$ ipython --no-banner

In [1]: import numpy as np

In [2]: np.set_printoptions(precision=2, suppress=True, linewidth=160, legacy="1.25")

In [3]: tidy = lambda a: np.round(a, 2) + 0

In [4]: data = np.load("arr.npy")

In [5]: data
Out[5]: 
array([[5., 0., 4., 0., 0., 0., 4.],
       [0., 5., 0., 4., 4., 4., 0.],
       [4., 0., 5., 0., 0., 0., 4.],
       [0., 4., 0., 5., 4., 4., 0.],
       [0., 4., 0., 4., 5., 4., 0.],
       [0., 4., 0., 4., 4., 5., 0.],
       [4., 0., 4., 0., 0., 0., 5.]])

In [6]: # splits into 2 blocks

In [7]: np.allclose(data @ data.T, data.T @ data)
Out[7]: True

In [8]: data.inv()
AttributeError: 'numpy.ndarray' object has no attribute 'inv'


In [9]: tidy(np.abs(np.linalg.eigvals(data)).max())
Out[9]: 17.0

In [10]: W1 = np.array([[-3, 1, -4, -4, 5],
    ...:     [-5, -5, -1, 3, -5],
    ...:     [-1, 1, -2, -3, -1],
    ...:     [-3, -5, 0, 5, -3],
    ...:     [1, -3, 2, 2, 2],
    ...:     [3, 4, -2, -5, 3],
    ...:     [-1, -2, -5, 4, 0]])

In [11]: b = np.array([-2, 2, -1, -1, 5])

In [12]: act = np.maximum(data @ W1 + b, 0)

In [13]: np.linalg.matrix_rank(act)
Out[13]: 3

In [14]: (act > 0).astype(int)
Out[14]: 
array([[0, 1, 0, 0, 1],
       [0, 0, 0, 1, 0],
       [0, 1, 0, 0, 1],
       [0, 0, 0, 1, 0],
       [0, 0, 0, 1, 0],
       [0, 0, 0, 1, 0],
       [0, 0, 0, 0, 1]])

In [15]: basis = np.array([[9, 9, -9], [-4, 4, 9], [6, -9, 5], [-4, 0, -8], [-1, -3, 1]])

In [16]: (act @ basis).round(6).argmax(axis=1)
Out[16]: array([2, 1, 2, 1, 1, 1, 2])

In [17]: tidy(np.linalg.det(data))
Out[17]: 221.0

In [18]: (np.linalg.matrix_power((data != 0) + (data.T != 0) + np.eye(7), 7) > 0).astype(int)
Out[18]: 
array([[1, 0, 1, 0, 0, 0, 1],
       [0, 1, 0, 1, 1, 1, 0],
       [1, 0, 1, 0, 0, 0, 1],
       [0, 1, 0, 1, 1, 1, 0],
       [0, 1, 0, 1, 1, 1, 0],
       [0, 1, 0, 1, 1, 1, 0],
       [1, 0, 1, 0, 0, 0, 1]])

In [19]: Q, Rm = np.linalg.qr(data)

In [20]: tidy(Q @ Rm)
Out[20]: 
array([[5., 0., 4., 0., 0., 0., 4.],
       [0., 5., 0., 4., 4., 4., 0.],
       [4., 0., 5., 0., 0., 0., 4.],
       [0., 4., 0., 5., 4., 4., 0.],
       [0., 4., 0., 4., 5., 4., 0.],
       [0., 4., 0., 4., 4., 5., 0.],
       [4., 0., 4., 0., 0., 0., 5.]])

In [21]: Q.shape, Rm.shape
Out[21]: ((7, 7), (7, 7))

In [22]: np.trace(Q @ Q.T)
Out[22]: 7.0

In [23]: tidy(Q.T @ Q)
Out[23]: 
array([[1., 0., 0., 0., 0., 0., 0.],
       [0., 1., 0., 0., 0., 0., 0.],
       [0., 0., 1., 0., 0., 0., 0.],
       [0., 0., 0., 1., 0., 0., 0.],
       [0., 0., 0., 0., 1., 0., 0.],
       [0., 0., 0., 0., 0., 1., 0.],
       [0., 0., 0., 0., 0., 0., 1.]])

In [24]: E = np.loadtxt("test9.csv", delimiter=",")

In [25]: tidy(E)
Out[25]: 
array([[ 0.31, -0.58, -0.81, -0.04,  0.75,  0.32,  1.5 , -0.11],
       [ 0.06,  0.48, -1.21, -1.21,  0.02,  0.6 , -0.66, -0.2 ],
       [ 1.36,  0.41, -0.56,  0.96, -0.67,  0.37, -0.11,  0.39],
       [ 0.43,  0.84,  0.11,  0.42,  1.55, -0.32, -0.43, -0.47],
       [ 0.93,  0.5 ,  0.99, -0.9 , -0.38,  0.13,  0.62, -0.76],
       [-0.25,  0.5 ,  0.66, -0.11,  0.44,  1.3 ,  0.17,  1.15],
       [-0.68,  0.21, -0.01,  0.78, -0.28,  1.08,  0.05, -1.27],
       [ 0.68, -1.42,  0.4 , -0.1 ,  0.41,  0.65, -0.84, -0.24]])

In [26]: blk = np.stack([E, 5 * E, E[::-1]])

In [27]: np.linalg.matrix_rank(blk)
Out[27]: array([8, 8, 8])

In [28]: tidy(np.linalg.norm(blk, axis=(1, 2)))
Out[28]: array([ 5.66, 28.28,  5.66])
